$ python3 -q
>>> import numpy as np
>>> from numpy import linalg as LA
>>> np.set_printoptions(suppress=True, linewidth=160)
>>> def tidy(a):
...     return np.round(a, 2) + 0
... 
>>> M = np.loadtxt("dump.csv", delimiter=",")
>>> print(tidy(M))
[[-0.09 -0.16 -0.07 -0.17 -0.07  0.64  0.44  0.01 -0.25 -0.26 -0.28  0.34]
 [ 0.3  -0.38  0.02 -0.34 -0.31  0.12 -0.13  0.26  0.44 -0.28 -0.15 -0.4 ]
 [-0.36 -0.29 -0.22  0.04  0.4   0.27 -0.01  0.03  0.6   0.29  0.2   0.13]
 [ 0.39  0.43 -0.25 -0.15  0.25  0.1  -0.23  0.13  0.17 -0.42  0.29  0.38]
 [ 0.3   0.06  0.    0.49 -0.15 -0.13  0.68 -0.09  0.35 -0.11  0.15 -0.03]
 [ 0.18 -0.72 -0.1   0.13 -0.02 -0.2  -0.13 -0.11 -0.29 -0.17  0.39  0.29]
 [-0.03  0.1  -0.19  0.03 -0.69  0.07 -0.26 -0.39  0.25  0.21 -0.07  0.38]
 [-0.3   0.07 -0.76 -0.13 -0.08 -0.15  0.14 -0.18 -0.13 -0.25  0.1  -0.37]
 [-0.18  0.   -0.18  0.68 -0.13  0.12 -0.31  0.49 -0.05 -0.2  -0.23  0.  ]
 [-0.21  0.07  0.37  0.2  -0.01  0.4  -0.21 -0.46  0.02 -0.39  0.33 -0.31]
 [ 0.36 -0.12 -0.19  0.2   0.4   0.03 -0.17 -0.5   0.05 -0.01 -0.58 -0.09]
 [ 0.43  0.05 -0.23  0.1  -0.07  0.49 -0.04  0.09 -0.27  0.5   0.3  -0.3 ]]
>>> vec = np.array([-3, -3, -2, -1, 0, -3, 1, 3, -3, 2, -3, 0])
>>> print(tidy((M * vec).sum(axis=1)))
[ 0.69 -0.62 -0.2  -4.21 -2.53  1.17 -1.63  2.01  1.46 -5.13 -0.76 -1.39]
>>> print(LA.norm(M @ vec) <= LA.norm(M, 2) * LA.norm(vec) + 1e-9)
True
>>> print(tidy(M @ np.ones(12)))
[ 0.11 -0.84  1.08  1.09  1.53 -0.75 -0.6  -2.04  0.02 -0.21 -0.61  1.04]
>>> print(np.sign((M @ vec).round(6)))
[ 1. -1. -1. -1. -1.  1. -1.  1.  1. -1. -1. -1.]
